$ ipython --no-banner

In [1]: import numpy as np

In [2]: np.set_printoptions(precision=2, suppress=True, linewidth=120)

In [3]: F = np.load("arr.npy")

In [4]: F
Out[4]: 
array([[3, 1, 0, 0, 0, 0],
       [0, 3, 0, 0, 0, 0],
       [3, 1, 0, 0, 0, 0],
       [0, 0, 3, 1, 0, 0],
       [0, 0, 0, 3, 0, 0],
       [0, 0, 3, 1, 0, 0],
       [0, 0, 0, 0, 3, 1],
       [0, 0, 0, 0, 0, 3],
       [0, 0, 0, 0, 3, 1]])

In [5]: other = F[0, 0] * F[1:] - np.outer(F[1:, 0], F[0])

In [6]: other
Out[6]: 
array([[0, 9, 0, 0, 0, 0],
       [0, 0, 0, 0, 0, 0],
       [0, 0, 9, 3, 0, 0],
       [0, 0, 0, 9, 0, 0],
       [0, 0, 9, 3, 0, 0],
       [0, 0, 0, 0, 9, 3],
       [0, 0, 0, 0, 0, 9],
       [0, 0, 0, 0, 9, 3]])

In [7]: np.flatnonzero(~other.round(6).any(axis=1))
Out[7]: array([1])

In [8]: F[:, 0] / F[0, 0]
Out[8]: array([1., 0., 1., 0., 0., 0., 0., 0., 0.])

In [9]: F.sum(axis=1)
Out[9]: array([4, 3, 4, 4, 3, 4, 4, 3, 4])

In [10]: F.sum(axis=0)
Out[10]: array([6, 5, 6, 5, 6, 5])

In [11]: np.linalg.svd(F, compute_uv=False)
Out[11]: array([4.63, 4.63, 4.63, 2.75, 2.75, 2.75])

In [12]: np.linalg.matrix_rank(F)
Out[12]: np.int64(6)

In [13]: np.diff(F, axis=0)
Out[13]: 
array([[-3,  2,  0,  0,  0,  0],
       [ 3, -2,  0,  0,  0,  0],
       [-3, -1,  3,  1,  0,  0],
       [ 0,  0, -3,  2,  0,  0],
       [ 0,  0,  3, -2,  0,  0],
       [ 0,  0, -3, -1,  3,  1],
       [ 0,  0,  0,  0, -3,  2],
       [ 0,  0,  0,  0,  3, -2]])

In [14]: np.round(np.linalg.norm(F), 2)
Out[14]: np.float64(9.33)

In [15]: F.mean(axis=0)
Out[15]: array([0.67, 0.56, 0.67, 0.56, 0.67, 0.56])

In [16]: F - F[0]
Out[16]: 
array([[ 0,  0,  0,  0,  0,  0],
       [-3,  2,  0,  0,  0,  0],
       [ 0,  0,  0,  0,  0,  0],
       [-3, -1,  3,  1,  0,  0],
       [-3, -1,  0,  3,  0,  0],
       [-3, -1,  3,  1,  0,  0],
       [-3, -1,  0,  0,  3,  1],
       [-3, -1,  0,  0,  0,  3],
       [-3, -1,  0,  0,  3,  1]])

In [17]: np.count_nonzero(F)
Out[17]: np.int64(15)

In [18]: np.abs(F).max()
Out[18]: np.int64(3)

In [19]: other = np.c_[F[:, :3] @ np.array([[4, 3, 2], [5, 1, 4], [4, 2, 1]]), np.array([-1, 5, -5, 0, -3, 5, -1, 2, -4])]

In [20]: other
Out[20]: 
array([[17, 10, 10, -1],
       [15,  3, 12,  5],
       [17, 10, 10, -5],
       [12,  6,  3,  0],
       [ 0,  0,  0, -3],
       [12,  6,  3,  5],
       [ 0,  0,  0, -1],
       [ 0,  0,  0,  2],
       [ 0,  0,  0, -4]])

In [21]: np.linalg.matrix_rank(other)
Out[21]: np.int64(4)

In [22]: np.round(np.linalg.norm(other - F @ np.linalg.lstsq(F, other)[0], axis=0), 2) + 0
Out[22]: array([0., 0., 0., 5.])

In [23]: np.linalg.norm(np.linalg.qr(F)[0].T @ other, axis=0) ** 2 / ((other ** 2).sum(axis=0) + 1e-12)
Out[23]: array([1.  , 1.  , 1.  , 0.76])

In [24]: np.linalg.matrix_rank(np.c_[F, other])
Out[24]: np.int64(7)

In [25]: np.round(np.linalg.lstsq(F, other[:, 0])[0], 2) + 0
Out[25]: array([4., 5., 4., 0., 0., 0.])

In [26]: x0 = np.array([5, 0, 8, 6, 9, 1])

In [27]: y = F @ x0

In [28]: np.round(np.linalg.pinv(F) @ F, 2) + 0
Out[28]: 
array([[1., 0., 0., 0., 0., 0.],
       [0., 1., 0., 0., 0., 0.],
       [0., 0., 1., 0., 0., 0.],
       [0., 0., 0., 1., 0., 0.],
       [0., 0., 0., 0., 1., 0.],
       [0., 0., 0., 0., 0., 1.]])

In [29]: y
Out[29]: array([15,  0, 15, 30, 18, 30, 28,  3, 28])

In [30]: rng = np.random.default_rng(883)

In [31]: y = y + 0.05 * rng.normal(size=9)

In [32]: y
Out[32]: array([15.02,  0.05, 15.03, 30.04, 18.04, 30.06, 28.06,  2.96, 27.99])

In [33]: coef, *_ = np.linalg.lstsq(F, y)

In [34]: coef
Out[34]: array([5.  , 0.02, 8.01, 6.01, 9.01, 0.99])

In [35]: [round(float(np.linalg.norm(np.linalg.solve(F.T @ F + lam * np.eye(6), F.T @ y))), 2) for lam in (0, 1, 10, 100)]
Out[35]: [14.41, 13.66, 9.52, 2.43]

In [36]: np.round(F.T @ (y - F @ coef), 2) + 0
Out[36]: array([0., 0., 0., 0., 0., 0.])

In [37]: np.round(np.linalg.norm(y - F @ coef), 2)
Out[37]: np.float64(0.05)

In [38]: O, vecs = np.linalg.qr(F[:, :1])[0], np.linalg.qr(F[:, 1:])[0]

In [39]: sigma = np.linalg.svd(O.T @ vecs, compute_uv=False)

In [40]: np.degrees(np.arccos(sigma.clip(0, 1)))
Out[40]: array([64.76])
